% python3 -q
>>> import numpy as np
>>> np.set_printoptions(precision=2, suppress=True, linewidth=100)
>>> W0 = np.loadtxt("x.csv", delimiter=",")
>>> W0
array([[ -6.28,  -0.68,   9.66,  -9.36,   7.  ,  -0.7 ,   3.32],
       [ -4.79,   0.57,   9.  ,  -6.85,   4.43,   1.15,   4.57],
       [ -5.56,  -0.12,  10.55,  -8.23,   8.22,   1.32,   3.88],
       [ -8.17,   0.65,   6.62,  -6.7 ,  -0.42,  -1.09,   4.65],
       [ -0.83,   1.2 ,   8.82,  -5.6 ,   3.43,   2.22,   5.2 ],
       [-12.2 ,  -2.79,   9.43, -13.59,   8.66,  -5.15,   1.21],
       [ -0.17,   2.65,   8.5 ,  -2.7 ,   1.35,   4.8 ,   6.65],
       [ -3.24,   1.55,   6.41,  -4.89,  -1.74,   0.51,   5.55],
       [-14.53,  -1.17,   3.2 , -10.35,  -5.42,  -8.14,   2.83],
       [ -1.38,   1.45,  10.25,  -5.1 ,   6.06,   4.15,   5.45],
       [ -2.41,   1.37,  10.69,  -5.27,   7.01,   4.42,   5.37],
       [ -2.39,   2.37,   8.92,  -3.25,   2.47,   4.67,   6.37],
       [ -0.85,   2.36,   9.41,  -3.28,   3.45,   5.13,   6.36],
       [ -7.97,  -0.72,   7.9 ,  -9.44,   3.52,  -2.54,   3.28],
       [-11.64,  -2.82,   6.76, -13.64,   3.35,  -7.87,   1.18],
       [ -8.28,  -1.05,   9.35, -10.1 ,   6.75,  -1.75,   2.95],
       [ -4.08,   1.67,   7.48,  -4.66,   0.28,   1.81,   5.67],
       [-12.6 ,  -1.31,   5.37, -10.62,  -0.95,  -6.25,   2.69],
       [-12.59,  -1.4 ,   6.98, -10.8 ,   2.36,  -4.82,   2.6 ]])
>>> labels = W0[:, 4] > np.median(W0[:, 4])
>>> r0 = W0[labels].mean(axis=0) - W0[~labels].mean(axis=0)
>>> np.argsort(-np.abs(r0).round(6), kind="stable")
array([4, 2, 5, 0, 3, 1, 6])
>>> ((W0 - W0.mean(axis=0)) @ r0 > 0).astype(int)
array([1, 1, 1, 0, 1, 1, 1, 0, 0, 1, 1, 1, 1, 0, 0, 1, 0, 0, 0])
>>> np.round((((W0 - W0.mean(axis=0)) @ r0 > 0) == labels).mean(), 2)
np.float64(0.79)
>>> Uu, sig, Vt = np.linalg.svd(W0)
>>> np.argmax(sig[:-1] / (sig[1:] + 1e-6)) + 1
np.int64(4)
>>> other = Uu[:, :4] @ np.diag(sig[:4]) @ Vt[:4]
>>> print(round(float(np.abs(W0 - other).max()), 2))
0.0
>>> other
array([[ -6.28,  -0.68,   9.66,  -9.36,   7.  ,  -0.7 ,   3.32],
       [ -4.79,   0.57,   9.  ,  -6.85,   4.43,   1.15,   4.57],
       [ -5.56,  -0.12,  10.55,  -8.23,   8.22,   1.32,   3.88],
       [ -8.17,   0.65,   6.62,  -6.7 ,  -0.42,  -1.09,   4.65],
       [ -0.83,   1.2 ,   8.82,  -5.6 ,   3.43,   2.22,   5.2 ],
       [-12.2 ,  -2.79,   9.43, -13.59,   8.66,  -5.15,   1.21],
       [ -0.17,   2.65,   8.5 ,  -2.7 ,   1.35,   4.8 ,   6.65],
       [ -3.24,   1.55,   6.41,  -4.89,  -1.74,   0.51,   5.55],
       [-14.53,  -1.17,   3.2 , -10.35,  -5.42,  -8.14,   2.83],
       [ -1.38,   1.45,  10.25,  -5.1 ,   6.06,   4.15,   5.45],
       [ -2.41,   1.37,  10.69,  -5.27,   7.01,   4.42,   5.37],
       [ -2.39,   2.37,   8.92,  -3.25,   2.47,   4.67,   6.37],
       [ -0.85,   2.36,   9.41,  -3.28,   3.45,   5.13,   6.36],
       [ -7.97,  -0.72,   7.9 ,  -9.44,   3.52,  -2.54,   3.28],
       [-11.64,  -2.82,   6.76, -13.64,   3.35,  -7.87,   1.18],
       [ -8.28,  -1.05,   9.35, -10.1 ,   6.75,  -1.75,   2.95],
       [ -4.08,   1.67,   7.48,  -4.66,   0.28,   1.81,   5.67],
       [-12.6 ,  -1.31,   5.37, -10.62,  -0.95,  -6.25,   2.69],
       [-12.59,  -1.4 ,   6.98, -10.8 ,   2.36,  -4.82,   2.6 ]])
>>> round(np.linalg.norm(W0 - other) / np.linalg.norm(W0), 2)
np.float64(0.0)
